$ python -q
>>> import numpy as np
>>> import numpy.linalg as la
>>> np.set_printoptions(precision=1, suppress=True, linewidth=200)
>>> def rnd(a):
...     return np.round(a, 1) + 0
... 
>>> J = np.load("mat.npy")
>>> J
array([[ 2.,  3.,  0.],
       [ 2.,  3.,  0.],
       [ 0.,  0., -3.]])
>>> W = np.array([[-4, 8, 8, 4, -2, 4], [-6, 0, 2, -2, 2, 3], [9, 5, -6, 4, 4, -9]])
>>> c = np.array([-2, -3, 1, -1, -3, -1])
>>> act = np.maximum(J @ W + c, 0)
>>> act
array([[ 0., 13., 23.,  1.,  0., 16.],
       [ 0., 13., 23.,  1.,  0., 16.],
       [ 0.,  0., 19.,  0.,  0., 26.]])
>>> la.matrix_rank(act)
np.int64(2)
>>> Z = np.array([[1, 0, 1], [0, 0, 0], [3, 0, 0], [2, 3, 2], [2, 2, 2], [3, 2, 0]])
>>> W @ Z
array([[ 36,  16,   0],
       [  9,   4,  -6],
       [-20,   2,  25]])
>>> act @ Z
array([[119.,  35.,   2.],
       [119.,  35.,   2.],
       [135.,  52.,   0.]])
>>> M2 = J / np.sqrt((J ** 2).mean(axis=1, keepdims=True))
>>> rnd(M2[1])
array([1. , 1.4, 0. ])
>>> U, s, Vt = la.svd(J)
>>> print(rnd(s))
[5.1 3.  0. ]
>>> np.argmax(s[:-1] / (s[1:] + 1e-6)) + 1
np.int64(2)
>>> M2 = U[:, :2] @ np.diag(s[:2]) @ Vt[:2]
>>> print(rnd(la.norm(J - M2, 2)), rnd(s[2]))
0.0 0.0
>>> print(rnd(M2))
[[ 2.  3.  0.]
 [ 2.  3.  0.]
 [ 0.  0. -3.]]
>>> la.matrix_rank(M2)
np.int64(2)
>>> rnd(la.norm(J - M2) / la.norm(J))
np.float64(0.0)
>>> rnd(la.det(M2))
np.float64(0.0)
>>> (M2 != 0).astype(int)
array([[1, 1, 0],
       [1, 1, 0],
       [0, 0, 1]])
>>> mat = np.tril(np.array([[3, -1, -2, 1], [-3, 2, -2, -1], [3, 2, -3, -3], [-1, 3, 0, -3]]), -1) + np.eye(4, dtype=int)
>>> mat
array([[ 1,  0,  0,  0],
       [-3,  1,  0,  0],
       [ 3,  2,  1,  0],
       [-1,  3,  0,  1]])
>>> vals, vecs = la.eig(mat)
>>> print(rnd(np.sort(la.eigvals(mat.T))))
[1. 1. 1. 1.]
>>> (mat + mat.T) / 2
array([[ 1. , -1.5,  1.5, -0.5],
       [-1.5,  1. ,  1. ,  1.5],
       [ 1.5,  1. ,  1. ,  0. ],
       [-0.5,  1.5,  0. ,  1. ]])
>>> np.allclose(mat, mat.T)
False
>>> np.trace(mat)
np.int64(4)
>>> mat @ mat
array([[  1,   0,   0,   0],
       [ -6,   1,   0,   0],
       [  0,   4,   1,   0],
       [-11,   6,   0,   1]])
>>> la.determinant(mat)
Traceback (most recent call last):
  File "<python-input-34>", line 1, in <module>
    la.determinant(mat)
    ^^^^^^^^^^^^^^
AttributeError: module 'numpy.linalg' has no attribute 'determinant'
>>> rnd(np.sort(np.abs(la.eigvals(mat))))
array([1., 1., 1., 1.])
>>> (mat - mat.T) / 2
array([[ 0. ,  1.5, -1.5,  0.5],
       [-1.5,  0. , -1. , -1.5],
       [ 1.5,  1. ,  0. ,  0. ],
       [-0.5,  1.5,  0. ,  0. ]])
>>> Q, r_ = la.qr(mat)
>>> rnd(Q.T @ Q)
array([[1., 0., 0., 0.],
       [0., 1., 0., 0.],
       [0., 0., 1., 0.],
       [0., 0., 0., 1.]])
>>> print(rnd(Q @ r_))
[[ 1.  0.  0.  0.]
 [-3.  1.  0.  0.]
 [ 3.  2.  1.  0.]
 [-1.  3.  0.  1.]]
>>> rnd(Q)
array([[-0.2,  0. ,  0.3, -0.9],
       [ 0.7, -0.3, -0.6, -0.3],
       [-0.7, -0.5, -0.5,  0. ],
       [ 0.2, -0.8,  0.5,  0.1]])
>>> np.allclose(r_.T @ r_, mat.T @ mat)
True
>>> T = np.stack([mat, 2 * mat, mat[::-1]])
>>> (T @ mat.T).shape
(3, 4, 4)
>>> rnd(la.det(T))
array([ 1., 16.,  1.])
>>> rnd(la.norm(T, axis=(1, 2)))
array([ 6., 12.,  6.])
>>> la.matrix_rank(T.reshape(3, -1))
np.int64(2)
>>> data = np.load("out8.npy")
>>> rnd(data)
array([[-0.3,  0.9],
       [ 0.9,  0.3]])
>>> rnd(la.det(J))
np.float64(0.0)
>>> (J != 0).astype(int)
array([[1, 1, 0],
       [1, 1, 0],
       [0, 0, 1]])
